In [1]: import numpy as np

In [2]: np.set_printoptions(precision=1, suppress=True, linewidth=200, legacy="1.25")

In [3]: arr = np.load("dump.npy")

In [4]: arr
Out[4]: 
array([[ 1.9, -1. ,  2.1, -0.2, -0.2,  0.6],
       [ 1.8, -0.9,  2. , -0.2, -0.2,  0.5],
       [-2. ,  1. , -2.2,  0.2,  0.2, -0.6],
       [-0.5,  0.2, -0.6,  0. ,  0. , -0.2],
       [-1.2,  0.6, -1.3,  0.1,  0.1, -0.4]])

In [5]: U, sig, Vh = np.linalg.svd(arr)

In [6]: V = Vh[:(sig > 1e-8).sum()]

In [7]: rng = np.random.default_rng(110)

In [8]: vec = arr[0] + -1 * arr[1] + rng.integers(2) * np.eye(6)[4]

In [9]: vec
Out[9]: array([ 0.1, -0.1,  0.1,  0. ,  1. ,  0.1])

In [10]: np.allclose(V.T @ V @ vec, vec)
Out[10]: False

In [11]: round(np.linalg.norm(vec - V.T @ V @ vec), 1)
Out[11]: 0.9

In [12]: np.linalg.matrix_rank(arr, rtol=0.1)
Out[12]: 1

In [13]: np.linalg.cond(arr) > 100
Out[13]: True

In [14]: r = np.linalg.matrix_rank(arr)

In [15]: r
Out[15]: 4

In [16]: null = np.linalg.svd(arr)[2][r:].T

In [17]: np.allclose(arr @ null, 0)
Out[17]: True

In [18]: [int(np.linalg.matrix_rank(arr[:i])) for i in range(1, len(arr) + 1)]
Out[18]: [1, 2, 3, 4, 4]

In [19]: [int(np.linalg.matrix_rank(arr[:, :j + 1])) for j in range(6)]
Out[19]: [1, 2, 3, 4, 4, 4]

In [20]: np.round(arr @ null, 1) + 0
Out[20]: 
array([[0., 0.],
       [0., 0.],
       [0., 0.],
       [0., 0.],
       [0., 0.]])

In [21]: data = np.loadtxt("w.csv", delimiter=",")

In [22]: data
Out[22]: 
array([[  4.,  -5.,  20.,  -3.,  -8.],
       [ -7.,  -4., -35.,   8.,  -2.],
       [  9.,  -7.,  45.,  -3.,  -2.],
       [  5.,  -3.,  25.,  -5.,   4.]])

In [23]: A2 = np.array([[2, -2], [-2, -1]])

In [24]: Z = np.kron(A2, data)

In [25]: Z
Out[25]: 
array([[  8., -10.,  40.,  -6., -16.,  -8.,  10., -40.,   6.,  16.],
       [-14.,  -8., -70.,  16.,  -4.,  14.,   8.,  70., -16.,   4.],
       [ 18., -14.,  90.,  -6.,  -4., -18.,  14., -90.,   6.,   4.],
       [ 10.,  -6.,  50., -10.,   8., -10.,   6., -50.,  10.,  -8.],
       [ -8.,  10., -40.,   6.,  16.,  -4.,   5., -20.,   3.,   8.],
       [ 14.,   8.,  70., -16.,   4.,   7.,   4.,  35.,  -8.,   2.],
       [-18.,  14., -90.,   6.,   4.,  -9.,   7., -45.,   3.,   2.],
       [-10.,   6., -50.,  10.,  -8.,  -5.,   3., -25.,   5.,  -4.]])

In [26]: Z.shape
Out[26]: (8, 10)

In [27]: round(np.linalg.norm(Z, 2), 1), round(np.linalg.norm(A2, 2) * np.linalg.norm(data, 2), 1)
Out[27]: (202.6, 202.6)

In [28]: w1 = np.array([[1, 0, 0, 0, 0],
    ...:     [2, 3, 2, 2, 0],
    ...:     [2, 3, 2, 2, 2],
    ...:     [2, 2, 2, 3, 3],
    ...:     [0, 2, 3, 1, 1]])

In [29]: b = np.array([-3, -2, 3, -5, -2])

In [30]: H = np.maximum(data @ w1 + b, 0)

In [31]: np.linalg.matrix_rank(H)
Out[31]: 3

In [32]: Z = np.array([[-2, 0, 0], [-2, 2, 3], [0, 0, -1], [1, 3, 3], [-3, -2, 0]])

In [33]: (H @ Z).round(6).argmax(axis=1)
Out[33]: array([2, 0, 2, 2])

In [34]: w1 @ Z
Out[34]: 
array([[ -2,   0,   0],
       [ -8,  12,  13],
       [-14,   8,  13],
       [-14,   7,  13],
       [ -6,   5,   6]])

In [35]: round(np.linalg.norm(data[3] - data[0]), 1)
Out[35]: 13.3

In [36]: round(float(np.linalg.norm(data[3], 1)), 1), np.round(np.linalg.norm(data[3], np.inf), 1)
Out[36]: (42.0, 25.0)

In [37]: np.linalg.norm(data, axis=0)
Out[37]: array([13.1,  9.9, 65.4, 10.3,  9.4])

In [38]: round(float(np.linalg.norm(data) ** 2 / np.linalg.norm(data, 2) ** 2), 1)
Out[38]: 1.0

In [39]: data[3] @ data[0]
Out[39]: 518.0

In [40]: vec = np.array([-2, 1, 4, -5, -2])

In [41]: np.einsum("ij,j->i", data, vec)
Out[41]: array([  98., -166.,  174.,  104.])

In [42]: data @ np.eye(5)[4]
Out[42]: array([-8., -2., -2.,  4.])

In [43]: data @ vec
Out[43]: array([  98., -166.,  174.,  104.])

In [44]: data @ (2 * vec)
Out[44]: array([ 196., -332.,  348.,  208.])

In [45]: (data @ vec).argmax()
Out[45]: 2

In [46]: (data * vec).sum(axis=1)
Out[46]: array([  98., -166.,  174.,  104.])

In [47]: np.linalg.norm(data @ vec) <= np.linalg.norm(data, 2) * np.linalg.norm(vec) + 1e-9
Out[47]: True

In [48]: t = np.radians(120)

In [49]: R = np.eye(5)

In [50]: R[0, 0] = R[3, 3] = np.cos(t)

In [51]: R[0, 3], R[3, 0] = -np.sin(t), np.sin(t)

In [52]: R
Out[52]: 
array([[-0.5,  0. ,  0. , -0.9,  0. ],
       [ 0. ,  1. ,  0. ,  0. ,  0. ],
       [ 0. ,  0. ,  1. ,  0. ,  0. ],
       [ 0.9,  0. ,  0. , -0.5,  0. ],
       [ 0. ,  0. ,  0. ,  0. ,  1. ]])

In [53]: A2 = data @ R.T

In [54]: A2
Out[54]: 
array([[  0.6,  -5. ,  20. ,   5. ,  -8. ],
       [ -3.4,  -4. , -35. , -10.1,  -2. ],
       [ -1.9,  -7. ,  45. ,   9.3,  -2. ],
       [  1.8,  -3. ,  25. ,   6.8,   4. ]])

In [55]: np.allclose(data @ data.T, A2 @ A2.T)
Out[55]: True

In [56]: W0 = np.array([[7, 2, 0, 5, 6, -7],
    ...:     [0, 1, -9, 6, -1, -7],
    ...:     [0, 0, 0, -7, 7, 4],
    ...:     [0, 0, 0, -4, -1, -2],
    ...:     [0, 0, 0, 0, 6, -1],
    ...:     [0, 0, 0, 0, 0, 6]])

In [57]: W0
Out[57]: 
array([[ 7,  2,  0,  5,  6, -7],
       [ 0,  1, -9,  6, -1, -7],
       [ 0,  0,  0, -7,  7,  4],
       [ 0,  0,  0, -4, -1, -2],
       [ 0,  0,  0,  0,  6, -1],
       [ 0,  0,  0,  0,  0,  6]])

In [58]: def softmax(z):
    ...:     e = np.exp(z - z.max(axis=-1, keepdims=True))
    ...:     return e / e.sum(axis=-1, keepdims=True)
    ...: 

In [59]: np.round(softmax(W0[1] + 5), 1) + 0
Out[59]: array([0., 0., 0., 1., 0., 0.])

In [60]: np.round(softmax(W0[1]), 1) + 0
Out[60]: array([0., 0., 0., 1., 0., 0.])

In [61]: scores = W0 @ W0.T / np.sqrt(6)

In [62]: np.round(softmax(scores)[1] @ W0, 1) + 0
Out[62]: array([ 0.,  1., -9.,  6., -1., -7.])

In [63]: np.prod(np.diag(W0)), round(np.linalg.det(W0), 1)
Out[63]: (0, 0.0)

In [64]: try:
    ...:     np.linalg.inv(W0)
    ...: except np.linalg.LinAlgError as e:
    ...:     print("failed:", e)
    ...: 
failed: Singular matrix

In [65]: np.round(np.trace(np.linalg.pinv(W0) @ W0), 1)
Out[65]: 5.0

In [66]: try:
    ...:     np.linalg.inv(W0)
    ...: except np.linalg.LinAlgError as e:
    ...:     print("failed:", e)
    ...: 
failed: Singular matrix

In [67]: np.abs(np.diag(np.linalg.qr(W0)[1])) > 1e-9
Out[67]: array([ True,  True, False,  True,  True,  True])

In [68]: np.allclose(W0[:-1].T @ np.linalg.lstsq(W0[:-1].T, W0[-1])[0], W0[-1])
Out[68]: True

In [69]: round(np.linalg.norm(W0, 2) / np.linalg.norm(W0), 1)
Out[69]: 0.7

In [70]: np.linalg.cond(W0) > 100
Out[70]: True

In [71]: np.argsort(-np.linalg.norm(W0, axis=0).round(6), kind="stable")[:3]
Out[71]: array([5, 3, 4])

In [72]: [round(float(x), 1) for x in np.linalg.svd(W0, compute_uv=False)[:3]]
Out[72]: [17.0, 12.2, 7.4]

In [73]: feats = np.load("mat.npy")

In [74]: feats
Out[74]: 
array([[  1,  -1,   5,   4,   1,  -1],
       [  5,   3,   9,   8,   5,   3],
       [-10, -12,  -6,  -7, -10, -12],
       [  3,   1,   7,   6,   3,   1],
       [  5,   3,   9,   8,   5,   3]])

In [75]: round(float(np.trace(np.linalg.pinv(feats) @ feats)), 1)
Out[75]: 2.0

In [76]: np.abs(np.diag(np.linalg.qr(feats)[1])) > 1e-9
Out[76]: array([ True,  True, False, False, False])

In [77]: np.allclose(feats[:-1].T @ np.linalg.lstsq(feats[:-1].T, feats[-1])[0], feats[-1])
Out[77]: True

In [78]: feats @ np.linalg.pinv(feats) @ feats
Out[78]: 
array([[  1.,  -1.,   5.,   4.,   1.,  -1.],
       [  5.,   3.,   9.,   8.,   5.,   3.],
       [-10., -12.,  -6.,  -7., -10., -12.],
       [  3.,   1.,   7.,   6.,   3.,   1.],
       [  5.,   3.,   9.,   8.,   5.,   3.]])

In [79]: np.round(np.linalg.norm(feats, 2) / np.linalg.norm(feats), 1)
Out[79]: 0.9

In [80]: np.linalg.cond(feats) > 100
Out[80]: True

In [81]: np.argsort(-np.linalg.norm(feats, axis=0).round(6), kind="stable")[:3]
Out[81]: array([2, 3, 1])

In [82]: [round(float(x), 1) for x in np.linalg.svd(feats, compute_uv=False)[:3]]
Out[82]: [31.6, 12.2, 0.0]

In [83]: U, sig, Vh = np.linalg.svd(feats, full_matrices=False)

In [84]: round(np.sqrt((sig ** 2).sum()), 1), round(np.linalg.norm(feats), 1)
Out[84]: (33.9, 33.9)

In [85]: (sig > 1e-8).sum()
Out[85]: 2

In [86]: np.abs(Vh[0])
Out[86]: array([0.4, 0.4, 0.5, 0.5, 0.4, 0.4])

In [87]: np.round(U.T @ U, 1) + 0
Out[87]: 
array([[1., 0., 0., 0., 0.],
       [0., 1., 0., 0., 0.],
       [0., 0., 1., 0., 0.],
       [0., 0., 0., 1., 0.],
       [0., 0., 0., 0., 1.]])

In [88]: U.shape, sig.shape, Vh.shape
Out[88]: ((5, 5), (5,), (5, 6))

In [89]: np.allclose(U * sig @ Vh, feats)
Out[89]: True

In [90]: mat = np.loadtxt("case10.csv", delimiter=",")

In [91]: mat
Out[91]: 
array([[ 0., -4., -4.],
       [-1.,  1.,  8.],
       [ 0.,  0.,  1.]])

In [92]: P = np.triu(np.array([[-2, 3, 4], [3, 3, 4], [-2, -5, 2]]), 1) + np.eye(3)

In [93]: A2 = P @ mat @ np.linalg.inv(P)

In [94]: P @ mat - mat @ P
Out[94]: 
array([[-3.,  3., 44.],
       [ 0.,  3.,  4.],
       [ 0.,  0.,  0.]])

In [95]: np.poly(A2)
Out[95]: array([ 1., -2., -3.,  4.])

In [96]: np.trace(A2), np.trace(mat)
Out[96]: (2.0, 2.0)

In [97]: np.linalg.matrix_rank(A2)
Out[97]: 3

In [98]: A2 = np.linalg.inv(mat)

In [99]: mat @ A2
Out[99]: 
array([[1., 0., 0.],
       [0., 1., 0.],
       [0., 0., 1.]])

In [100]: np.linalg.det(mat) * A2
Out[100]: 
array([[  1.,   4., -28.],
       [  1.,   0.,   4.],
       [ -0.,  -0.,  -4.]])

In [101]: A2
Out[101]: 
array([[-0.2, -1. ,  7. ],
       [-0.2, -0. , -1. ],
       [ 0. ,  0. ,  1. ]])

In [102]: round(float(np.linalg.det(mat) * np.linalg.det(A2)), 1)
Out[102]: 1.0

In [103]: np.sort(np.abs(np.linalg.eigvals(mat)))
Out[103]: array([1. , 1.6, 2.6])

In [104]: mat.inv()
---------------------------------------------------------------------------
AttributeError                            Traceback (most recent call last)
Cell In[104], line 1
----> 1 mat.inv()

AttributeError: 'numpy.ndarray' object has no attribute 'inv'

In [105]: (mat - mat.T) / 2
Out[105]: 
array([[ 0. , -1.5, -2. ],
       [ 1.5,  0. ,  4. ],
       [ 2. , -4. ,  0. ]])

In [106]: round(np.abs(np.linalg.eigvals(mat)).max(), 1)
Out[106]: 2.6

In [107]: assert mat == mat.T
---------------------------------------------------------------------------
ValueError                                Traceback (most recent call last)
Cell In[107], line 1
----> 1 assert mat == mat.T

ValueError: The truth value of an array with more than one element is ambiguous. Use a.any() or a.all()

In [108]: np.argsort(-np.linalg.norm(mat, axis=0).round(6), kind="stable")[:3]
Out[108]: array([2, 1, 0])

In [109]: [round(float(x), 1) for x in np.linalg.svd(mat, compute_uv=False)[:3]]
Out[109]: [9.5, 3.0, 0.1]

In [110]: np.linalg.cond(mat) > 100
Out[110]: False

In [111]: np.linalg.matrix_rank(mat, rtol=0.1)
Out[111]: 2

In [112]: vals, V = np.linalg.eig(mat)

In [113]: np.sort(np.linalg.eigvals(mat @ mat))
Out[113]: array([1. , 2.4, 6.6])

In [114]: mat @ V[:, 0] - vals[0] * V[:, 0]
Out[114]: array([0., 0., 0.])

In [115]: np.sort(np.linalg.eigvals(np.linalg.inv(mat)))
Out[115]: array([-0.6,  0.4,  1. ])

In [116]: np.sort(np.linalg.eigvals(mat.T))
Out[116]: array([-1.6,  1. ,  2.6])

In [117]: vals
Out[117]: array([-1.6,  2.6,  1. ])

In [118]: J = rng.normal(size=(30, 5))

In [119]: J = 5 * J / np.linalg.norm(J, axis=1, keepdims=True)

In [120]: J.round(1) + 0
Out[120]: 
array([[ 0.4,  3.4, -0.1, -3.6,  0. ],
       [ 1. ,  2.2,  3.4, -2.5, -1. ],
       [-0.7,  4. , -0.8, -2.7, -1. ],
       [-3.1, -1.6,  1. , -0.2, -3.5],
       [-3.4,  2.5,  2.6, -0.2, -0.4],
       [ 1.6,  1.8,  2.6,  3.5,  0.5],
       [-3.6,  1.2, -0.5, -3. ,  1.2],
       [ 4. , -1.2,  1.3,  2.3,  0.8],
       [ 3.7, -1.6, -1.4, -0.4,  2.6],
       [ 0.5, -4. , -2.8,  1.1,  0.6],
       [-0.9,  1.2, -1.2,  4.6,  0. ],
       [ 4.3,  0.9, -1.8,  1.4, -0.6],
       [-1. , -0.3,  4.3,  0.1, -2.3],
       [-4.2, -2.1, -0.6, -1.5,  0.1],
       [-0.9, -0.1, -3.7,  2.4, -2.1],
       [-1.4, -1.3,  0.8,  4.5,  0.5],
       [ 2.1, -2.6,  2.6, -0.3,  2.5],
       [ 0.9,  1.7,  1.6,  3.6, -2.3],
       [ 0. ,  1.8, -0.2,  4.3, -1.7],
       [ 2.7, -0.7, -2.8,  1.5, -2.6],
       [ 0. ,  3.4,  3. ,  1.9, -0.9],
       [ 0.1, -3.6, -1.6, -2.2, -2.2],
       [ 2.4, -1.4, -2.2, -2.5,  2.6],
       [-2.4,  0. , -0.3, -3.2,  3. ],
       [ 0.6, -2.8, -2.4, -3.1, -0.9],
       [ 3.5, -1.3,  1.5, -2.9, -0.3],
       [ 1.3, -0.7, -0.3,  2.8, -3.9],
       [ 0.4,  2.2,  2.5, -2. , -3.1],
       [-0.3, -1.6, -1.7, -2. , -3.9],
       [ 2.1,  2.7,  3. ,  0.4, -2. ]])

In [121]: A2 = np.c_[J[:, :1] @ np.array([[2]]), np.array([1, 2, 2, 5, 5, 4, 4, 5, 2, 4, 0, 5, 5, 1, 3, 2, 4, 5, 1, 4, 4, 1, 2, 0, 2, 1, 2, 3, 2, 1])]

In [122]: A2.round(1) + 0
Out[122]: 
array([[ 0.8,  1. ],
       [ 1.9,  2. ],
       [-1.4,  2. ],
       [-6.1,  5. ],
       [-6.9,  5. ],
       [ 3.3,  4. ],
       [-7.2,  4. ],
       [ 7.9,  5. ],
       [ 7.4,  2. ],
       [ 1. ,  4. ],
       [-1.9,  0. ],
       [ 8.6,  5. ],
       [-1.9,  5. ],
       [-8.4,  1. ],
       [-1.7,  3. ],
       [-2.9,  2. ],
       [ 4.2,  4. ],
       [ 1.8,  5. ],
       [ 0. ,  1. ],
       [ 5.4,  4. ],
       [-0.1,  4. ],
       [ 0.2,  1. ],
       [ 4.7,  2. ],
       [-4.9,  0. ],
       [ 1.2,  2. ],
       [ 7.1,  1. ],
       [ 2.6,  2. ],
       [ 0.8,  3. ],
       [-0.7,  2. ],
       [ 4.3,  1. ]])

In [123]: np.linalg.norm(np.linalg.qr(J)[0].T @ A2, axis=0) ** 2 / ((A2 ** 2).sum(axis=0) + 1e-12)
Out[123]: array([1. , 0.2])

In [124]: np.linalg.matrix_rank(np.c_[J, A2])
Out[124]: 6

In [125]: np.round(np.linalg.norm(A2 - J @ np.linalg.lstsq(J, A2)[0], axis=0), 1) + 0
Out[125]: array([ 0. , 15.5])
